% python3 -q
>>> import numpy as np
>>> import numpy.linalg as la
>>> np.set_printoptions(suppress=True, linewidth=100)
>>> mat = np.load("data.npy")
>>> print(mat)
[[ 0  0 -2]
 [ 2  0  0]
 [ 0  4  0]]
>>> print(mat[0] @ mat[1])
0
>>> print(round(la.norm(mat[0], 1), 3), round(float(la.norm(mat[0], np.inf)), 3))
2.0 2.0
>>> print(np.round(la.norm(mat, "nuc"), 3))
8.0
>>> print(round(la.norm(mat, 2), 3))
4.0
>>> print(np.round(la.norm(mat, axis=0), 3))
[2. 4. 2.]
>>> print(np.round(la.norm(mat, axis=1), 3))
[2. 2. 4.]
>>> print(np.round(la.norm(mat[0] - mat[1]), 3))
2.828
>>> print(la.norm(mat, axis=1).argmax())
2
>>> print(mat.T @ mat)
[[ 4  0  0]
 [ 0 16  0]
 [ 0  0  4]]
>>> print(np.round(la.norm(mat, axis=0), 3))
[2. 4. 2.]
>>> print(np.round(la.svd(mat, compute_uv=False), 3))
[4. 2. 2.]
>>> theta = np.radians(30)
>>> Rm = np.eye(3)
>>> Rm[1, 1] = Rm[0, 0] = np.cos(theta)
>>> Rm[1, 0], Rm[0, 1] = -np.sin(theta), np.sin(theta)
>>> print(Rm.round(3))
[[ 0.866  0.5    0.   ]
 [-0.5    0.866  0.   ]
 [ 0.     0.     1.   ]]
>>> B = mat @ Rm.T
>>> print(np.allclose(la.norm(mat, axis=1), la.norm(B, axis=1)))
True
>>> print(round(float(la.det(Rm)), 3), np.round(np.trace(Rm), 3))
1.0 2.732
>>> print(np.allclose(mat @ mat.T, B @ B.T))
True
>>> print(np.round(np.abs(B - mat).max(axis=0), 3))
[2. 1. 0.]
>>> x0 = np.array([4, 9, 7])
>>> y = mat @ x0
>>> b, lr = np.zeros(3), 1 / la.norm(mat, 2) ** 2
>>> for i in range(6):
...     b -= lr * mat.T @ (mat @ b - y)
...     if i % 2 == 0: print(i, round(la.norm(mat @ b - y), 3))
... 
0 12.093
2 6.803
4 3.826
>>> print(b.round(3))
[3.288 9.    5.754]
>>> P = np.triu(np.array([[0, 0, 1], [0, 2, 0], [1, 2, 0]]), 1) + np.eye(3)
>>> B = P @ mat @ la.inv(P)
>>> print(np.round(np.poly(B), 3) + 0)
[ 1.  0.  0. 16.]
>>> print(np.trace(B), np.trace(mat))
0.0 0
>>> print(B)
[[ 0.  4. -2.]
 [ 2.  0. -2.]
 [ 0.  4.  0.]]
>>> F = np.array([[-2.9, 5.0, 1.0, -2.0, 0.0, -3.0, 1.0, 2.0],
...     [5.0, 0.1, -5.0, -5.0, -3.0, -3.0, 5.0, 1.0],
...     [4.0, 2.0, 1.1, 5.0, 3.0, -1.0, 1.0, 5.0],
...     [-5.0, -5.0, 1.0, -2.9, 5.0, 3.0, 5.0, -2.0],
...     [2.0, -1.0, -5.0, 4.0, -1.9, 5.0, -5.0, -1.0],
...     [-5.0, 2.0, -4.0, -1.0, 5.0, -2.9, -3.0, 5.0],
...     [-5.0, -2.0, -2.0, 5.0, -2.0, -3.0, -0.9, 0.0],
...     [-3.0, 5.0, 1.0, -2.0, 0.0, -3.0, 1.0, 2.1]])
>>> def softmax(z):
...     e = np.exp(z - z.max(axis=-1, keepdims=True))
...     return e / e.sum(axis=-1, keepdims=True)
... 
>>> print(np.round(softmax(mat[2]), 3))
[0.018 0.965 0.018]
>>> att = mat @ mat.T / np.sqrt(3)
>>> print(np.round(softmax(att)[2] @ mat, 3) + 0)
[0.    3.999 0.   ]
>>> print(np.round(softmax(att), 3) + 0)
[[0.834 0.083 0.083]
 [0.083 0.834 0.083]
 [0.    0.    1.   ]]
>>> x0 = np.array([-1, -1, -4, 0, 0, 2, 3, 2])
>>> print(np.round(F @ x0, 3))
[-5.1 25.9  0.6 23.  12.  14.2  6.3 -4.8]
>>> print(F * x0)
[[  2.9  -5.   -4.   -0.    0.   -6.    3.    4. ]
 [ -5.   -0.1  20.   -0.   -0.   -6.   15.    2. ]
 [ -4.   -2.   -4.4   0.    0.   -2.    3.   10. ]
 [  5.    5.   -4.   -0.    0.    6.   15.   -4. ]
 [ -2.    1.   20.    0.   -0.   10.  -15.   -2. ]
 [  5.   -2.   16.   -0.    0.   -5.8  -9.   10. ]
 [  5.    2.    8.    0.   -0.   -6.   -2.7   0. ]
 [  3.   -5.   -4.   -0.    0.   -6.    3.    4.2]]
>>> print((F @ x0).argmax())
1
>>> print(np.round((F * x0).sum(axis=1), 3))
[-5.1 25.9  0.6 23.  12.  14.2  6.3 -4.8]
>>> M = np.load("a.npy")
>>> print(M)
[[ 4  1  4  6  0  5  4  5  2  6]
 [ 9  6  9 11  5 10  9 10  7 11]
 [ 8  5  8 10  4  9  8  9  6 10]
 [ 3  0  3  5 -1  4  3  4  1  5]
 [ 5  2  5  7  1  6  5  6  3  7]
 [ 9  6  9 11  5 10  9 10  7 11]]
>>> C2 = M.T @ M
>>> print((M @ M.T).shape)
(6, 6)
>>> print(la.matrix_rank(C2))
2
>>> print(np.round(la.svd(M, compute_uv=False) ** 2, 3) + 0)
[2736.483   29.517    0.       0.       0.       0.   ]
>>> print(np.allclose(C2, C2.T))
True
